$ ipython --no-banner

In [1]: import numpy as np

In [2]: np.set_printoptions(suppress=True, linewidth=160)

In [3]: m1 = np.diag(10 * np.array([-9, 5, 3, -4, -9])) + np.array([[-5, -1, -3, 0, -4],
   ...:     [-3, 2, 1, 2, 4],
   ...:     [-5, 4, 3, -3, 1],
   ...:     [5, 0, 5, -4, -5],
   ...:     [4, 1, 2, 1, 1]])

In [4]: m1
Out[4]: 
array([[-95,  -1,  -3,   0,  -4],
       [ -3,  52,   1,   2,   4],
       [ -5,   4,  33,  -3,   1],
       [  5,   0,   5, -44,  -5],
       [  4,   1,   2,   1, -89]])

In [5]: A2 = np.linalg.inv(m1)

In [6]: np.round(m1 @ A2, 2) + 0
Out[6]: 
array([[1., 0., 0., 0., 0.],
       [0., 1., 0., 0., 0.],
       [0., 0., 1., 0., 0.],
       [0., 0., 0., 1., 0.],
       [0., 0., 0., 0., 1.]])

In [7]: np.round(np.linalg.slogdet(m1)[0], 2)
Out[7]: np.float64(-1.0)

In [8]: Q = m1.astype(float).copy()

In [9]: for j in range(5):
   ...:     Q[:, j] -= Q[:, :j] @ (Q[:, :j].T @ Q[:, j])
   ...:     Q[:, j] /= np.linalg.norm(Q[:, j])
   ...: 

In [10]: Q.round(2) + 0
Out[10]: 
array([[-1.  , -0.03, -0.04, -0.06, -0.05],
       [-0.03,  1.  , -0.08, -0.01,  0.01],
       [-0.05,  0.08,  0.98,  0.14,  0.06],
       [ 0.05,  0.  ,  0.15, -0.99, -0.03],
       [ 0.04,  0.02,  0.06,  0.04, -1.  ]])

In [11]: Q, vecs = np.linalg.qr(m1[:, :3])[0], np.linalg.qr(m1[:, 3:])[0]

In [12]: s = np.linalg.svd(Q.T @ vecs, compute_uv=False)

In [13]: round(np.linalg.norm(Q @ Q.T - vecs @ vecs.T, 2), 2)
Out[13]: np.float64(1.0)

In [14]: np.round(np.degrees(np.arccos(s.clip(0, 1))), 2)
Out[14]: array([76.68, 88.88])

In [15]: (s > 0.9).sum()
Out[15]: np.int64(0)

In [16]: x = np.array([-4, -5, -1, -5, -1])

In [17]: (m1 @ x).argmax()
Out[17]: np.int64(0)

In [18]: m1 @ np.ones(5)
Out[18]: array([-103.,   56.,   30.,  -39.,  -81.])

In [19]: np.einsum("ij,j->i", m1, x)
Out[19]: array([ 392, -263,  -19,  200,   61])

In [20]: print(m1 @ np.eye(5)[1])
[-1. 52.  4.  0.  1.]

In [21]: m1 * x
Out[21]: 
array([[ 380,    5,    3,    0,    4],
       [  12, -260,   -1,  -10,   -4],
       [  20,  -20,  -33,   15,   -1],
       [ -20,    0,   -5,  220,    5],
       [ -16,   -5,   -2,   -5,   89]])

In [22]: print((m1 * x).sum(axis=1))
[ 392 -263  -19  200   61]

In [23]: print(m1 @ x)
[ 392 -263  -19  200   61]

In [24]: W0 = np.loadtxt("test5.csv", delimiter=",")

In [25]: W0
Out[25]: 
array([[10.,  9., 20.,  5., 10.,  3.],
       [ 9.,  9., 15.,  3.,  9.,  0.],
       [20., 15., 50., 15., 20., 15.],
       [ 5.,  3., 15.,  5.,  5.,  6.],
       [10.,  9., 20.,  5., 10.,  3.],
       [ 3.,  0., 15.,  6.,  3.,  9.]])

In [26]: U, s, Vt = np.linalg.svd(W0)

In [27]: print(np.argmax(s[:-1] / (s[1:] + 1e-6)) + 1)
2

In [28]: A2 = U[:, :2] @ np.diag(s[:2]) @ Vt[:2]

In [29]: print(round(np.linalg.norm(W0 - A2) / np.linalg.norm(W0), 2))
0.0

In [30]: np.round(np.abs(W0 - A2).max(), 2)
Out[30]: np.float64(0.0)

In [31]: A2.round(2) + 0
Out[31]: 
array([[10.,  9., 20.,  5., 10.,  3.],
       [ 9.,  9., 15.,  3.,  9.,  0.],
       [20., 15., 50., 15., 20., 15.],
       [ 5.,  3., 15.,  5.,  5.,  6.],
       [10.,  9., 20.,  5., 10.,  3.],
       [ 3.,  0., 15.,  6.,  3.,  9.]])

In [32]: def softmax(z):
    ...:     e = np.exp(z - z.max(axis=-1, keepdims=True))
    ...:     return e / e.sum(axis=-1, keepdims=True)
    ...: 

In [33]: np.round(softmax(W0[1] + -2), 2) + 0
Out[33]: array([0.  , 0.  , 0.99, 0.  , 0.  , 0.  ])

In [34]: scores = W0 @ W0.T / np.sqrt(6)

In [35]: softmax(scores)[1] @ W0
Out[35]: array([20., 15., 50., 15., 20., 15.])
